>>> import numpy as np
>>> np.set_printoptions(precision=3, suppress=True, linewidth=160, legacy="1.25")
>>> f = np.array([-3, 1, -2, 3, 1, 3])
>>> rng = np.random.default_rng(21799)
>>> E = np.outer(rng.normal(size=15), f) + 0.02 * rng.normal(size=(15, 6))
>>> E
array([[-2.724,  0.923, -1.834,  2.724,  0.904,  2.711],
       [ 4.368, -1.476,  2.915, -4.391, -1.448, -4.4  ],
       [-1.515,  0.507, -0.992,  1.501,  0.504,  1.527],
       [ 1.274, -0.409,  0.868, -1.306, -0.416, -1.246],
       [-4.172,  1.386, -2.781,  4.167,  1.406,  4.197],
       [-0.882,  0.279, -0.577,  0.853,  0.307,  0.871],
       [-1.168,  0.399, -0.733,  1.109,  0.416,  1.167],
       [-5.063,  1.678, -3.363,  5.057,  1.744,  5.058],
       [ 4.669, -1.562,  3.138, -4.652, -1.544, -4.676],
       [-1.425,  0.459, -0.927,  1.384,  0.487,  1.418],
       [ 5.613, -1.903,  3.753, -5.649, -1.843, -5.592],
       [ 1.679, -0.594,  1.144, -1.69 , -0.536, -1.7  ],
       [-4.998,  1.681, -3.349,  4.999,  1.695,  5.036],
       [ 0.71 , -0.213,  0.51 , -0.738, -0.248, -0.786],
       [-0.32 ,  0.11 , -0.217,  0.349,  0.126,  0.35 ]])
>>> Ac = E - E.mean(axis=0)
>>> left, sig, Vh = np.linalg.svd(Ac, full_matrices=False)
>>> np.round((sig ** 2).sum() ** 2 / (sig ** 4).sum(), 3)
1.0
>>> np.searchsorted(np.cumsum(sig ** 2) / (sig ** 2).sum(), 0.9) + 1
1
>>> sig
array([24.129,  0.093,  0.069,  0.062,  0.046,  0.031])
>>> np.abs(Vh[0]).argmax()
5
>>> cov = E.T @ E
>>> np.allclose(cov, cov.T)
True
>>> np.linalg.matrix_rank(cov)
6
>>> round(float(np.trace(cov)), 3), np.round((E ** 2).sum(), 3)
(585.889, 585.889)
>>> np.linalg.svd(E, compute_uv=False) ** 2
array([585.861,   0.014,   0.006,   0.005,   0.002,   0.001])
>>> np.argsort(-np.linalg.norm(E, axis=0).round(6), kind="stable")[:3]
array([5, 3, 0])
>>> round(np.log10(np.linalg.cond(E)))
3
>>> [round(float(x), 3) for x in np.linalg.svd(E, compute_uv=False)[:3]]
[24.205, 0.12, 0.079]
>>> def softmax(z):
...     e = np.exp(z - z.max(axis=-1, keepdims=True))
...     return e / e.sum(axis=-1, keepdims=True)
... 
>>> np.round(softmax(10 * E[5]), 3) + 0
array([0.   , 0.001, 0.   , 0.456, 0.002, 0.541])
>>> softmax(E[5])
array([0.049, 0.157, 0.067, 0.28 , 0.162, 0.285])
>>> softmax(E).sum(axis=1)
array([1., 1., 1., 1., 1., 1., 1., 1., 1., 1., 1., 1., 1., 1., 1.])
>>> S = E @ E.T / np.sqrt(6)
>>> softmax(S)[5] @ E
array([-4.815,  1.607, -3.212,  4.812,  1.643,  4.832])
>>> m1 = np.load("mat.npy")
>>> m1
array([[ 1, -2,  4, -8],
       [ 1, -1,  1, -1],
       [ 1,  0,  0,  0],
       [ 1,  1,  1,  1]])
>>> theta = np.radians(30)
>>> Rm = np.eye(4)
>>> Rm[1, 1] = Rm[0, 0] = np.cos(theta)
>>> Rm[1, 0], Rm[0, 1] = -np.sin(theta), np.sin(theta)
>>> Rm
array([[ 0.866,  0.5  ,  0.   ,  0.   ],
       [-0.5  ,  0.866,  0.   ,  0.   ],
       [ 0.   ,  0.   ,  1.   ,  0.   ],
       [ 0.   ,  0.   ,  0.   ,  1.   ]])
>>> A2 = m1 @ Rm.T
>>> A2
array([[-0.134, -2.232,  4.   , -8.   ],
       [ 0.366, -1.366,  1.   , -1.   ],
       [ 0.866, -0.5  ,  0.   ,  0.   ],
       [ 1.366,  0.366,  1.   ,  1.   ]])
>>> np.linalg.svd(m1, compute_uv=False), np.linalg.svd(A2, compute_uv=False)
(array([9.38 , 2.114, 1.117, 0.542]), array([9.38 , 2.114, 1.117, 0.542]))
>>> np.abs(A2 - m1).max(axis=0)
array([1.134, 0.634, 0.   , 0.   ])
>>> np.allclose(np.linalg.norm(m1, axis=1), np.linalg.norm(A2, axis=1))
True
>>> cov = m1.T @ m1
>>> np.trace(cov), (m1 ** 2).sum()
(94, 94)
>>> cov
array([[  4,  -2,   6,  -8],
       [ -2,   6,  -8,  18],
       [  6,  -8,  18, -32],
       [ -8,  18, -32,  66]])
>>> np.linalg.eigvalsh(cov)[::-1]
array([87.991,  4.467,  1.249,  0.293])
>>> vec = np.array([-1, 0, -2, 2])
>>> rhs = m1 @ vec
>>> coef, lr = np.zeros(4), 1 / np.linalg.norm(m1, 2) ** 2
>>> for i in range(12):
...     coef -= lr * m1.T @ (m1 @ coef - rhs)
...     if i % 2 == 0: print(i, round(np.linalg.norm(m1 @ coef - rhs), 3))
... 
0 2.499
2 2.257
4 2.04
6 1.845
8 1.669
10 1.511
>>> round(np.linalg.cond(m1), 3)
17.318
>>> coef
array([-0.705,  0.433, -1.504,  2.171])
>>> W = np.array([[-1, -3, -5], [-5, -2, 4], [-5, 0, -4], [3, -3, -1]])
>>> coef = np.array([0, 0, 2])
>>> hid = np.maximum(m1 @ W + coef, 0)
>>> (hid > 0).astype(int)
array([[0, 1, 0],
       [0, 1, 0],
       [0, 0, 0],
       [0, 0, 0]])
>>> hid
array([[ 0, 25,  0],
       [ 0,  2,  0],
       [ 0,  0,  0],
       [ 0,  0,  0]])
>>> C = np.array([[-4, 7, 8], [-7, 1, -6], [5, 3, 8]])
>>> W @ C
array([[  0, -25, -30],
       [ 54, -25,   4],
       [  0, -47, -72],
       [  4,  15,  34]])
>>> J = np.diag(5 * np.array([1, 0, 2])) + np.array([[-1, 0, -2], [3, -2, -3], [0, 1, 1]])
>>> J
array([[ 4,  0, -2],
       [ 3, -2, -3],
       [ 0,  1, 11]])
>>> cov = J.T @ J
>>> np.trace(cov), (J ** 2).sum()
(164, 164)
>>> np.linalg.eigvalsh(cov)[::-1]
array([138.933,  22.959,   2.108])
>>> (J @ J.T).shape
(3, 3)
>>> K = np.loadtxt("m.csv", delimiter=",")
>>> K
array([[ 2.459, -0.876,  2.501, -0.032],
       [-0.478,  0.218, -0.471, -0.005],
       [ 2.883, -0.787,  2.758,  0.004],
       [ 4.544, -1.646,  4.559, -0.049],
       [ 3.361, -1.216,  3.369,  0.063],
       [ 2.223, -0.77 ,  2.235,  0.077],
       [ 0.357, -0.1  ,  0.416, -0.062],
       [-0.008,  0.013, -0.044, -0.009],
       [-1.966,  0.625, -1.892,  0.016],
       [-0.124,  0.054, -0.125, -0.024],
       [ 0.883, -0.269,  0.903,  0.019],
       [ 1.698, -0.51 ,  1.761,  0.047],
       [-1.929,  0.681, -2.03 , -0.068]])
>>> f = np.array([2, 3])
>>> np.correlate(K[1], K[6], "full")
array([ 0.03 , -0.212,  0.168, -0.388,  0.123, -0.168, -0.002])
>>> np.cross(K[1, :3], K[6, :3])
array([ 0.044,  0.031, -0.03 ])
>>> C = K[[9, 2]].astype(float)
>>> for _ in range(4):
...     labels = np.linalg.norm(K[:, None] - C, axis=-1).argmin(axis=1)
...     C = np.array([K[labels == j].mean(axis=0) for j in range(2)])
... 
>>> labels
array([1, 0, 1, 1, 1, 1, 0, 0, 0, 0, 0, 1, 0])
>>> C
array([[-0.466,  0.175, -0.463, -0.019],
       [ 2.861, -0.967,  2.864,  0.018]])
>>> np.abs(C[1] - C[0]).argmax()
0
>>> A2 = K + rng.integers(-2, 3, (13, 1)) @ rng.integers(-2, 3, (1, 4))
>>> A2
array([[ 4.459, -0.876,  0.501, -1.032],
       [-2.478,  0.218,  1.529,  0.995],
       [ 6.883, -0.787, -1.242, -1.996],
       [ 2.544, -1.646,  6.559,  0.951],
       [ 1.361, -1.216,  5.369,  1.063],
       [ 4.223, -0.77 ,  0.235, -0.923],
       [ 0.357, -0.1  ,  0.416, -0.062],
       [-0.008,  0.013, -0.044, -0.009],
       [-1.966,  0.625, -1.892,  0.016],
       [-2.124,  0.054,  1.875,  0.976],
       [ 2.883, -0.269, -1.097, -0.981],
       [-0.302, -0.51 ,  3.761,  1.047],
       [-1.929,  0.681, -2.03 , -0.068]])
>>> np.round(np.linalg.svd(A2 - K, compute_uv=False), 3) + 0
array([10.392,  0.   ,  0.   ,  0.   ])
>>> A2 - K
array([[ 2.,  0., -2., -1.],
       [-2.,  0.,  2.,  1.],
       [ 4.,  0., -4., -2.],
       [-2.,  0.,  2.,  1.],
       [-2.,  0.,  2.,  1.],
       [ 2.,  0., -2., -1.],
       [ 0.,  0.,  0.,  0.],
       [ 0.,  0.,  0.,  0.],
       [ 0.,  0.,  0.,  0.],
       [-2.,  0.,  2.,  1.],
       [ 2.,  0., -2., -1.],
       [-2.,  0.,  2.,  1.],
       [ 0.,  0.,  0.,  0.]])
>>> np.linalg.matrix_rank(A2 - K, tol=1e-8)
1
>>> np.abs(A2 - K).sum(axis=1)
array([ 5.,  5., 10.,  5.,  5.,  5.,  0.,  0.,  0.,  5.,  5.,  5.,  0.])
